In [1]: import numpy as np

In [2]: np.set_printoptions(precision=2, suppress=True, linewidth=200, sign=" ")

In [3]: def tidy(a):
   ...:     return np.round(a, 2) + 0
   ...: 

In [4]: rng = np.random.default_rng(28437)

In [5]: K = np.triu(rng.random((10, 10)) < 0.2, 1).astype(int)

In [6]: K = K + K.T

In [7]: K
Out[7]: 
array([[ 0,  0,  1,  0,  0,  0,  0,  0,  0,  0],
       [ 0,  0,  0,  0,  0,  0,  1,  0,  1,  0],
       [ 1,  0,  0,  1,  0,  0,  1,  1,  0,  0],
       [ 0,  0,  1,  0,  0,  0,  0,  1,  1,  0],
       [ 0,  0,  0,  0,  0,  1,  0,  0,  1,  0],
       [ 0,  0,  0,  0,  1,  0,  0,  0,  0,  0],
       [ 0,  1,  1,  0,  0,  0,  0,  0,  0,  0],
       [ 0,  0,  1,  1,  0,  0,  0,  0,  0,  0],
       [ 0,  1,  0,  1,  1,  0,  0,  0,  0,  0],
       [ 0,  0,  0,  0,  0,  0,  0,  0,  0,  0]])

In [8]: # null space of dimension 2

In [9]: [round(float(x), 2) for x in np.linalg.svd(K, compute_uv=False)[:3]]
Out[9]: [2.6, 2.0, 1.92]

In [10]: print(tidy(np.linalg.norm(K, 2) / np.linalg.norm(K)))
0.58

In [11]: np.argsort(-np.linalg.norm(K, axis=0).round(6), kind="stable")[:3]
Out[11]: array([ 2,  3,  8])

In [12]: np.linalg.matrix_rank(K, rtol=0.1)
Out[12]: np.int64(8)

In [13]: left, sv, VT = np.linalg.svd(K)

In [14]: vecs = VT[:(sv > 1e-8).sum()]

In [15]: x0 = K[2] + -3 * K[6] + rng.integers(2) * np.eye(10)[5]

In [16]: x0
Out[16]: array([ 1., -3., -3.,  1.,  0.,  0.,  1.,  1.,  0.,  0.])

In [17]: np.linalg.matrix_rank(np.vstack([K, x0]))
Out[17]: np.int64(8)

In [18]: tidy(np.diag(vecs.T @ vecs))
Out[18]: array([ 0.5 ,  1.  ,  1.  ,  1.  ,  1.  ,  0.88,  0.87,  0.88,  0.88,  0.  ])

In [19]: tidy(vecs.T @ vecs)
Out[19]: 
array([[ 0.5 ,  0.  ,  0.  ,  0.  ,  0.  ,  0.25,  0.25,  0.25, -0.25,  0.  ],
       [ 0.  ,  1.  ,  0.  ,  0.  ,  0.  ,  0.  ,  0.  ,  0.  ,  0.  ,  0.  ],
       [ 0.  ,  0.  ,  1.  ,  0.  ,  0.  ,  0.  ,  0.  ,  0.  ,  0.  ,  0.  ],
       [ 0.  ,  0.  ,  0.  ,  1.  ,  0.  ,  0.  ,  0.  ,  0.  ,  0.  ,  0.  ],
       [ 0.  ,  0.  ,  0.  ,  0.  ,  1.  ,  0.  ,  0.  ,  0.  ,  0.  ,  0.  ],
       [ 0.25,  0.  ,  0.  ,  0.  ,  0.  ,  0.88, -0.13, -0.13,  0.12,  0.  ],
       [ 0.25,  0.  ,  0.  ,  0.  ,  0.  , -0.13,  0.87, -0.12,  0.13,  0.  ],
       [ 0.25,  0.  ,  0.  ,  0.  ,  0.  , -0.13, -0.12,  0.88,  0.13,  0.  ],
       [-0.25,  0.  ,  0.  ,  0.  ,  0.  ,  0.12,  0.13,  0.13,  0.88,  0.  ],
       [ 0.  ,  0.  ,  0.  ,  0.  ,  0.  ,  0.  ,  0.  ,  0.  ,  0.  ,  0.  ]])

In [20]: np.all(np.linalg.eigvalsh(K) > 0)
Out[20]: np.False_

In [21]: A2 = K + rng.integers(-2, 3, (10, 8)) @ rng.integers(-2, 3, (8, 10))

In [22]: A2
Out[22]: 
array([[-12,   3,  -3,  -7,  12,   1,   5,   7,  -5,  -7],
       [  3,  -6,   7,  -5,   1,   3,   6,  -8,   5,   6],
       [  2,   1,  -1,   1,  -5,  10,   4,  -4,   2,   3],
       [  5,   4,  11,  -1,  10,  -5,  -2,  -6,   1,  -2],
       [ -5,   3,  -2,  12,  -6,   2,  -7,   4,  -4,  -2],
       [  4,  -3,  -3,  14, -16,   9,  -8,  -5,   6,   5],
       [  4,  12,   9,  -3,   8, -12,   1,   1,  -4,  -6],
       [ 10,   3,   1,   8, -11,  -1,  -3,   4,   5,  -6],
       [  0,  -5, -10,   1,  -6,   5,   0,   5,   1,   2],
       [ -4,  -4,  -6,   5,  -6,   7,  -2,   3,  -1,   1]])

In [23]: tidy(np.linalg.svd(A2 - K, compute_uv=False))
Out[23]: array([ 42.86,  28.09,  25.02,  14.34,   9.64,   5.84,   4.63,   2.83,   0.  ,   0.  ])

In [24]: np.linalg.matrix_rank(A2 - K, tol=1e-8)
Out[24]: np.int64(8)

In [25]: f = np.array([3, 2, 0])

In [26]: print(np.polyval(f, A2[3]))
[  85   56  385    1  320   65    8   96    5    8]

In [27]: E = np.loadtxt("x.csv", delimiter=",")

In [28]: tidy(E)
Out[28]: 
array([[-0.58,  0.21,  2.02, -0.79,  2.54,  2.  ,  0.5 ,  0.52,  0.01],
       [ 1.91, -0.2 ,  0.83,  1.15,  0.35,  0.64, -0.43,  0.98,  2.21],
       [ 0.04,  0.62, -0.01,  2.25,  0.58,  0.58, -0.02, -1.53, -0.5 ],
       [ 0.95, -0.19,  1.68, -1.07, -1.88,  0.15,  1.75, -1.54, -1.14],
       [ 1.69,  2.2 , -0.82,  0.38,  1.1 , -0.79,  0.07,  0.42, -0.67],
       [-1.13,  1.36, -1.71,  0.25, -1.46,  0.77,  0.31,  0.78, -0.25],
       [ 0.7 , -1.68, -0.77, -0.01,  0.71, -0.36,  2.73,  0.2 , -0.69],
       [-1.77,  0.46,  1.62,  1.4 , -1.68, -2.03,  0.8 , -0.06,  0.2 ],
       [ 0.52, -0.6 ,  1.52,  1.44,  0.16, -0.34, -0.64,  1.26, -1.96]])

In [29]: A2 = np.array([[1, -5],
    ...:     [-5, -4],
    ...:     [4, -3],
    ...:     [-3, -4],
    ...:     [-3, -4],
    ...:     [0, -4],
    ...:     [2, -3],
    ...:     [-1, -4],
    ...:     [-1, 3]])

In [30]: np.einsum("ij,ij->", E, A2)
ValueError: operands could not be broadcast together with remapped shapes [original->remapped]: (9,9)->(9,9) (9,2)->(9,2) 


In [31]: np.linalg.matrix_rank(E @ A2)
Out[31]: np.int64(2)

In [32]: O, vecs = np.linalg.qr(E[:, :7])[0], np.linalg.qr(E[:, 7:])[0]

In [33]: sv = np.linalg.svd(O.T @ vecs, compute_uv=False)

In [34]: print(tidy(np.linalg.norm(O @ O.T - vecs @ vecs.T, 2)))
1.0

In [35]: (sv > 0.9).sum()
Out[35]: np.int64(0)

In [36]: np.trace(K @ K @ K) // 6
Out[36]: np.int64(1)

In [37]: K.sum(axis=0)
Out[37]: array([ 1,  2,  4,  3,  2,  1,  2,  2,  3,  0])

In [38]: L = np.diag(K.sum(axis=1)) - K

In [39]: L @ np.ones(10)
Out[39]: array([ 0.,  0.,  0.,  0.,  0.,  0.,  0.,  0.,  0.,  0.])

In [40]: tidy(np.linalg.eigvalsh(L))
Out[40]: array([ 0.  ,  0.  ,  0.32,  0.85,  1.19,  1.84,  2.74,  3.27,  4.59,  5.21])

In [41]: np.linalg.matrix_rank(L)
Out[41]: np.int64(8)

In [42]: round(np.linalg.det(L[1:, 1:]))
Out[42]: 0
